% python3 -q
>>> import numpy as np
>>> np.set_printoptions(precision=2, suppress=True, linewidth=140)
>>> def rnd(a):
...     return np.round(a, 2) + 0
... 
>>> m1 = np.loadtxt("dump.csv", delimiter=",")
>>> m1
array([[ 4.38, -0.11, 10.8 ],
       [ 2.31, -0.12, 11.17],
       [ 5.91, -1.1 , 11.27],
       [ 4.53, -0.33, 11.04],
       [ 5.71,  0.45, 10.66],
       [ 7.74,  1.11, 10.56],
       [ 5.54, -1.88,  8.3 ],
       [ 5.77,  0.14,  9.62],
       [ 4.53,  0.53, 10.36],
       [ 5.8 , -0.75, 10.77],
       [ 3.07, -0.37,  9.87],
       [ 4.94,  0.31,  8.55],
       [ 7.9 ,  0.92, 11.08],
       [ 4.61,  0.16, 10.88],
       [ 4.29,  1.23, 10.06],
       [ 4.64, -2.42, 10.19],
       [ 5.7 , -0.47, 10.41],
       [ 4.6 ,  1.11,  9.32],
       [ 4.4 ,  0.27, 11.09],
       [ 6.6 ,  0.37, 12.48],
       [ 6.12, -2.39, 12.1 ],
       [ 4.74, -2.39,  8.47]])
>>> C2 = np.cov(m1, rowvar=False)
>>> print(rnd(np.linalg.eigvalsh(C2)[::-1]))
[1.9  1.26 0.99]
>>> rnd(m1.std(axis=0))
array([1.27, 1.11, 1.05])
>>> rnd(np.corrcoef(m1[:, 2], m1[:, 1])[0, 1])
np.float64(0.13)
>>> print(np.argsort(-m1.std(axis=0).round(6), kind="stable"))
[0 1 2]
>>> rnd(np.corrcoef(m1.T))
array([[1.  , 0.1 , 0.22],
       [0.1 , 1.  , 0.13],
       [0.22, 0.13, 1.  ]])
>>> B = np.c_[m1[:, :1] @ np.array([[-1]]), np.array([3, -1, 1, -3, -2, -2, 3, -1, -2, 3, -3, -1, 2, -3, 0, 1, 1, -1, 2, -3, -2, -2])]
>>> B
array([[-4.38,  3.  ],
       [-2.31, -1.  ],
       [-5.91,  1.  ],
       [-4.53, -3.  ],
       [-5.71, -2.  ],
       [-7.74, -2.  ],
       [-5.54,  3.  ],
       [-5.77, -1.  ],
       [-4.53, -2.  ],
       [-5.8 ,  3.  ],
       [-3.07, -3.  ],
       [-4.94, -1.  ],
       [-7.9 ,  2.  ],
       [-4.61, -3.  ],
       [-4.29,  0.  ],
       [-4.64,  1.  ],
       [-5.7 ,  1.  ],
       [-4.6 , -1.  ],
       [-4.4 ,  2.  ],
       [-6.6 , -3.  ],
       [-6.12, -2.  ],
       [-4.74, -2.  ]])
>>> print(np.linalg.matrix_rank(B))
2
>>> rnd(np.linalg.lstsq(m1, B[:, 0])[0])
array([-1.,  0.,  0.])
>>> rnd(np.linalg.norm(B - m1 @ np.linalg.lstsq(m1, B)[0], axis=0))
array([0.  , 9.34])
>>> print(np.linalg.matrix_rank(m1, rtol=0.1))
1
>>> np.linalg.cond(m1) > 100
np.False_
>>> round(np.log10(np.linalg.cond(m1)))
1
>>> print([round(float(x), 2) for x in np.linalg.svd(m1, compute_uv=False)[:3]])
[54.83, 5.42, 5.13]
>>> rnd(np.abs(np.linalg.svd(m1)[2][-1]))
array([0.53, 0.8 , 0.28])
>>> rnd(np.linalg.norm(m1, 2) / np.linalg.norm(m1))
np.float64(0.99)
>>> B = m1 / np.linalg.norm(m1, axis=1, keepdims=True)
>>> C2 = B @ B.T
>>> rnd(C2[21])
array([0.97, 0.93, 0.99, 0.97, 0.96, 0.94, 1.  , 0.97, 0.95, 0.98, 0.96, 0.96, 0.95, 0.96, 0.93, 1.  , 0.98, 0.94, 0.96, 0.96, 1.  , 1.  ])
>>> (C2 - 2 * np.eye(22)).round(6).argmax(axis=1)
array([ 3, 10,  9,  0, 19, 12, 21, 11, 13, 16,  0,  7,  5, 18, 17, 20,  9, 14, 13,  4, 15, 20])
>>> rnd(np.linalg.norm(B, axis=1))
array([1., 1., 1., 1., 1., 1., 1., 1., 1., 1., 1., 1., 1., 1., 1., 1., 1., 1., 1., 1., 1., 1.])
>>> F = np.loadtxt("layer4.csv", delimiter=",")
>>> F
array([[ 0.4 , -0.5 ,  0.4 ],
       [ 0.76, -0.89,  0.15],
       [ 0.6 , -0.5 ,  0.6 ]])
>>> rnd(np.linalg.eigvals(F).sum().real)
np.float64(0.11)
>>> rnd(np.linalg.det(F[::-1]))
np.float64(-0.06)
>>> print(rnd(np.linalg.det(2 * F)), rnd(np.linalg.det(F)))
0.49 0.06
>>> rnd(np.linalg.eigvals(F))
array([-0.51, -0.15,  0.77])
>>> print(rnd(np.einsum("ii->", F)))
0.11
>>> np.kron(np.eye(2, dtype=int), F)
array([[ 0.4 , -0.5 ,  0.4 ,  0.  , -0.  ,  0.  ],
       [ 0.76, -0.89,  0.15,  0.  , -0.  ,  0.  ],
       [ 0.6 , -0.5 ,  0.6 ,  0.  , -0.  ,  0.  ],
       [ 0.  , -0.  ,  0.  ,  0.4 , -0.5 ,  0.4 ],
       [ 0.  , -0.  ,  0.  ,  0.76, -0.89,  0.15],
       [ 0.  , -0.  ,  0.  ,  0.6 , -0.5 ,  0.6 ]])
>>> rnd(np.einsum("ij,ji->", F, F))
np.float64(0.88)
>>> J = np.loadtxt("mat.csv", delimiter=",")
>>> J
array([[-0.33,  4.99],
       [ 4.99,  0.33]])
>>> evals, evecs = np.linalg.eigh(J)
>>> x0 = np.array([4, -2])
>>> rnd(evecs * np.maximum(evals, 0) @ evecs.T)
array([[2.34, 2.49],
       [2.49, 2.67]])
>>> x0 @ J @ x0 / (x0 @ x0), rnd(evals[0]), rnd(evals[-1])
(np.float64(-4.19), np.float64(-5.0), np.float64(5.0))
>>> rnd(evecs * np.abs(evals) @ evecs.T)
array([[5., 0.],
       [0., 5.]])
>>> evals, evecs = np.linalg.eigh(J)
>>> rnd(np.linalg.svd(J, compute_uv=False))
array([5., 5.])
>>> (evals > 1e-8).sum(), (evals < -1e-8).sum()
(np.int64(1), np.int64(1))
>>> rnd(evals)
array([-5.,  5.])
>>> rnd(np.linalg.eigvalsh(J @ J))
array([25.01, 25.01])
>>> rnd(evecs.T @ evecs)
array([[1., 0.],
       [0., 1.]])
>>> np.all(np.linalg.eigvalsh(J) > 0)
np.False_
>>> rnd(np.linalg.eigvalsh(J).min())
np.float64(-5.0)
>>> try:
...     np.linalg.cholesky(J)
... except np.linalg.LinAlgError as e:
...     print("failed:", e)
... 
failed: Matrix is not positive definite
>>> W0 = np.load("block17.npy")
>>> print(W0)
[[-5.  0.]
 [ 0.  7.]]
>>> np.linalg.matrix_rank(W0 - W0[0, 0] * np.eye(2))
np.int64(1)
>>> rnd(np.linalg.matrix_power(W0 - np.diag(np.diag(W0)), 2))
array([[0., 0.],
       [0., 0.]])
>>> W0 @ W0
array([[25.,  0.],
       [ 0., 49.]])
>>> M = np.abs(np.array([[3, 5, 4], [5, 6, 0], [2, 5, 2]])) + np.eye(3)
>>> M = M / M.sum(axis=1, keepdims=True)
>>> print(rnd(M))
[[0.31 0.38 0.31]
 [0.42 0.58 0.  ]
 [0.2  0.5  0.3 ]]
>>> evals, evecs = np.linalg.eig(J)
>>> rnd(np.sort(np.linalg.eigvals(np.linalg.inv(J))))
array([-0.2,  0.2])
>>> rnd(np.sort(np.linalg.eigvals(J @ J)))
array([25.01, 25.01])
>>> rnd(np.sort(np.linalg.eigvals(J.T)))
array([-5.,  5.])
>>> rnd(np.prod(evals))
np.float64(-25.01)
>>> B = np.linalg.inv(M)
>>> print(rnd(np.linalg.det(M) * B))
[[ 0.18  0.04 -0.18]
 [-0.13  0.03  0.13]
 [ 0.09 -0.08  0.02]]
>>> rnd(np.linalg.matrix_power(M, 2))
array([[0.32, 0.5 , 0.19],
       [0.37, 0.5 , 0.13],
       [0.33, 0.52, 0.15]])
>>> pr = np.eye(3)[1]
>>> for _ in range(4):
...     pr = pr @ M
...     print(pr.round(2))
... 
[0.42 0.58 0.  ]
[0.37 0.5  0.13]
[0.35 0.5  0.15]
[0.35 0.5  0.15]
>>> arr = np.load("sample19.npy")
>>> print(arr)
[[-2.  0.  0.]
 [ 0.  0.  0.]
 [ 0.  0.  5.]]
>>> print(rnd(np.linalg.det(arr)))
0.0
>>> (np.linalg.matrix_power((arr != 0) + (arr.T != 0) + np.eye(3), 3) > 0).astype(int)
array([[1, 0, 0],
       [0, 1, 0],
       [0, 0, 1]])
>>> rnd(np.sort(np.linalg.eigvals(arr).real))
array([-2.,  0.,  5.])
>>> U, sig, VT = np.linalg.svd(arr)
>>> print(np.argmax(sig[:-1] / (sig[1:] + 1e-6)) + 1)
2
>>> B = U[:, :2] @ np.diag(sig[:2]) @ VT[:2]
>>> np.linalg.matrix_rank(arr, rtol=0.05)
np.int64(2)
>>> B
array([[-2.,  0.,  0.],
       [ 0.,  0.,  0.],
       [ 0.,  0.,  5.]])
>>> rnd(np.linalg.norm(arr - B, 2)), sig[2]
(np.float64(0.0), np.float64(0.0))
>>> np.linalg.matrix_rank(B)
np.int64(2)
